% python3 -q
>>> import numpy as np
>>> from numpy import linalg as LA
>>> np.set_printoptions(suppress=True, linewidth=140)
>>> def tidy(a):
...     return np.round(a, 3) + 0
... 
>>> data = -1 * np.eye(6) + np.eye(6, k=1)
>>> print(data)
[[-1.  1.  0.  0.  0.  0.]
 [ 0. -1.  1.  0.  0.  0.]
 [ 0.  0. -1.  1.  0.  0.]
 [ 0.  0.  0. -1.  1.  0.]
 [ 0.  0.  0.  0. -1.  1.]
 [ 0.  0.  0.  0.  0. -1.]]
>>> rng = np.random.default_rng(437)
>>> idx = rng.permutation(6)
>>> Y = data[:, idx] * rng.choice([-1, 1], 6)
>>> print(Y)
[[-0. -0.  1.  1.  0.  0.]
 [-1. -0. -1. -0.  0.  0.]
 [ 1. -1.  0. -0.  0.  0.]
 [-0.  1.  0. -0.  0.  1.]
 [-0. -0.  0. -0.  1. -1.]
 [-0. -0.  0. -0. -1.  0.]]
>>> U, _, vt = LA.svd(data.T @ Y)
>>> print(tidy(U @ vt))
[[ 0.  0.  0. -1.  0.  0.]
 [ 0.  0.  1.  0.  0.  0.]
 [-1.  0.  0.  0.  0.  0.]
 [ 0. -1.  0.  0.  0.  0.]
 [ 0.  0.  0.  0.  0.  1.]
 [ 0.  0.  0.  0.  1.  0.]]
>>> print(idx)
[2 3 1 0 5 4]
>>> Y = LA.inv(data)
>>> print(tidy(LA.cond(data)))
8.055
>>> print(np.allclose(Y, data.T))
False
>>> print((np.abs(Y) > 1e-9).astype(int))
[[1 1 1 1 1 1]
 [0 1 1 1 1 1]
 [0 0 1 1 1 1]
 [0 0 0 1 1 1]
 [0 0 0 0 1 1]
 [0 0 0 0 0 1]]
>>> print([int(LA.matrix_rank(LA.matrix_power(data, p))) for p in range(1, 7)])
[6, 6, 6, 6, 6, 6]
>>> print(LA.matrix_rank(data - data[0, 0] * np.eye(6)))
5
>>> print(np.prod(np.diag(data)), tidy(LA.det(data)))
1.0 1.0
>>> K = np.load("case8.npy")
>>> print(tidy(K))
[[ -5.159  -1.111 -17.146   2.314]
 [ -4.844  -1.476 -16.096   2.406]
 [ -4.167  -2.165 -13.867   2.553]
 [ -4.047  -2.273 -13.477   2.572]
 [ -2.185  -3.265  -7.589   2.51 ]
 [ -1.463  -3.217  -5.392   2.259]
 [ -1.453  -3.214  -5.363   2.255]
 [ -0.991  -2.994  -3.972   1.994]
 [ -0.453  -2.459  -2.349   1.539]
 [ -0.429  -2.424  -2.274   1.513]
 [ -0.186  -2.     -1.514   1.208]
 [  0.124  -0.598  -0.173   0.326]
 [  0.118  -0.48   -0.117   0.258]
 [ -0.167   0.207  -0.05   -0.095]
 [ -3.031  -3.062  -2.019   2.037]
 [ -5.226  -8.31   -3.1     5.115]
 [ -5.585  -9.306  -3.234   5.689]
 [ -6.728 -12.697  -3.586   7.63 ]]
>>> # looks like rank 3
>>> d = LA.norm(K[:, None] - K[None], axis=-1)
>>> print(d.mean(axis=1).argmax())
17
>>> print(d[13].round(6).argsort(kind="stable")[:4])
[13 12 11 10]
>>> print(np.unravel_index(d.round(6).argmax(), d.shape))
(np.int64(0), np.int64(17))
>>> print(LA.matrix_rank(d ** 2))
5
